% python3 -q
>>> import numpy as np
>>> np.set_printoptions(precision=2, suppress=True, linewidth=160)
>>> E = np.loadtxt("w.csv", delimiter=",")
>>> E
array([[2., 0., 0., 1., 1., 2.],
       [0., 0., 1., 0., 2., 2.],
       [1., 2., 0., 1., 1., 0.],
       [2., 1., 0., 1., 1., 2.],
       [2., 0., 0., 1., 0., 2.],
       [0., 2., 2., 2., 1., 1.]])
>>> rng = np.random.default_rng(6924)
>>> idx = rng.permutation(6)
>>> Y = E[:, idx] * rng.choice([-1, 1], 6)
>>> Y
array([[ 2., -1.,  0.,  2., -0.,  1.],
       [ 0., -0.,  1.,  2., -0.,  2.],
       [ 1., -1.,  0.,  0., -2.,  1.],
       [ 2., -1.,  0.,  2., -1.,  1.],
       [ 2., -1.,  0.,  2., -0.,  0.],
       [ 0., -2.,  2.,  1., -2.,  1.]])
>>> left, _, VT = np.linalg.svd(E.T @ Y)
>>> idx
array([0, 3, 2, 5, 1, 4])
>>> np.round(np.linalg.lstsq(E, Y)[0], 2) + 0
array([[ 1.,  0.,  0.,  0.,  0.,  0.],
       [ 0.,  0.,  0.,  0., -1.,  0.],
       [ 0.,  0.,  1.,  0.,  0.,  0.],
       [ 0., -1.,  0.,  0.,  0.,  0.],
       [ 0.,  0.,  0.,  0.,  0.,  1.],
       [ 0.,  0.,  0.,  1.,  0.,  0.]])
>>> cov = E.T @ E
>>> np.allclose(cov, cov.T)
True
>>> np.linalg.matrix_rank(cov)
np.int64(6)
>>> M = np.load("m.npy")
>>> M
array([[-0.76, -0.36, -0.1 ],
       [-0.1 , -0.73,  0.36],
       [-0.2 , -0.03, -0.86],
       [-0.61,  0.58,  0.35]])
>>> # orthonormal columns
>>> cov = M.T @ M
>>> np.trace(cov), (M ** 2).sum()
(np.float64(3.0), np.float64(3.0))
>>> np.diag(cov)
array([1., 1., 1.])
>>> (M @ M.T).shape
(4, 4)
>>> def softmax(z):
...     e = np.exp(z - z.max(axis=-1, keepdims=True))
...     return e / e.sum(axis=-1, keepdims=True)
... 
>>> np.round(softmax(10 * M[0]), 2) + 0
array([0.  , 0.07, 0.93])
>>> softmax(M).sum(axis=1)
array([1., 1., 1., 1.])
>>> softmax(M[0])
array([0.23, 0.34, 0.44])
>>> S = M @ M.T / np.sqrt(3)
>>> softmax(S).round(6).argmax(axis=1)
array([0, 1, 2, 3])
>>> softmax(S)[0] @ M
array([-0.44, -0.16, -0.06])
>>> idx = rng.permutation(3)
>>> Y = M[:, idx] * rng.choice([-1, 1], 3)
>>> Y
array([[ 0.76, -0.36,  0.1 ],
       [ 0.1 , -0.73, -0.36],
       [ 0.2 , -0.03,  0.86],
       [ 0.61,  0.58, -0.35]])
>>> left, _, VT = np.linalg.svd(M.T @ Y)
>>> idx
array([0, 1, 2])
>>> np.round(left @ VT, 2) + 0
array([[-1.,  0.,  0.],
       [ 0.,  1.,  0.],
       [ 0.,  0., -1.]])
